$ ipython --no-banner

In [1]: import numpy as np

In [2]: from numpy import linalg as LA

In [3]: np.set_printoptions(precision=2, suppress=True, linewidth=120)

In [4]: def rd(a):
   ...:     return np.round(a, 2) + 0
   ...: 

In [5]: mat = np.load("a.npy")

In [6]: print(mat)
[[0. 0. 0. 0. 0. 2.]
 [0. 0. 0. 0. 0. 2.]
 [0. 0. 0. 0. 0. 0.]
 [0. 0. 0. 0. 0. 0.]
 [0. 0. 0. 0. 0. 0.]
 [2. 2. 0. 0. 0. 0.]]

In [7]: Uu, sv, Vt = LA.svd(mat)

In [8]: evecs = Vt[:(sv > 1e-8).sum()]

In [9]: rng = np.random.default_rng(985530)

In [10]: x = mat[0] + 3 * mat[3] + rng.integers(2) * np.eye(6)[5]

In [11]: print(x)
[0. 0. 0. 0. 0. 2.]

In [12]: print(np.allclose(evecs.T @ evecs @ x, x))
True

In [13]: print(rd(LA.norm(x - evecs.T @ evecs @ x)))
0.0

In [14]: print(LA.lstsq(mat[:-1].T, mat[-1])[2])
1

In [15]: Uu, sv, Vt = LA.svd(mat)

In [16]: print(np.argmax(sv[:-1] / (sv[1:] + 1e-6)) + 1)
2

In [17]: other = Uu[:, :2] @ np.diag(sv[:2]) @ Vt[:2]

In [18]: print(LA.matrix_rank(mat, rtol=0.05))
2

In [19]: print(LA.matrix_rank(other))
2

In [20]: print(other)
[[0. 0. 0. 0. 0. 2.]
 [0. 0. 0. 0. 0. 2.]
 [0. 0. 0. 0. 0. 0.]
 [0. 0. 0. 0. 0. 0.]
 [0. 0. 0. 0. 0. 0.]
 [2. 2. 0. 0. 0. 0.]]

In [21]: print(np.abs(mat - other).max())
0.0

In [22]: arr = np.array([[0, 4, 0, 0, 9, 0],
    ...:     [0, 16, -12, 0, 36, -27],
    ...:     [-8, -16, 16, -18, -36, 36],
    ...:     [0, 3, 0, 0, 6, 0],
    ...:     [0, 12, -9, 0, 24, -18],
    ...:     [-6, -12, 12, -12, -24, 24]])

In [23]: x = np.array([0, -1, 3, 1, 3, 1])

In [24]: target = arr @ x

In [25]: print(target)
[ 23  29 -26  15  15 -12]

In [26]: print(rd(LA.solve(arr, target)))
[ 0. -1.  3.  1.  3.  1.]

In [27]: print(rd(LA.solve(arr, 2 * target)))
[ 0. -2.  6.  2.  6.  2.]

In [28]: print(rd(LA.solve(arr, arr[:, 2])))
[0. 0. 1. 0. 0. 0.]

In [29]: print(rd(LA.solve(arr.T, arr[3])))
[0. 0. 0. 1. 0. 0.]
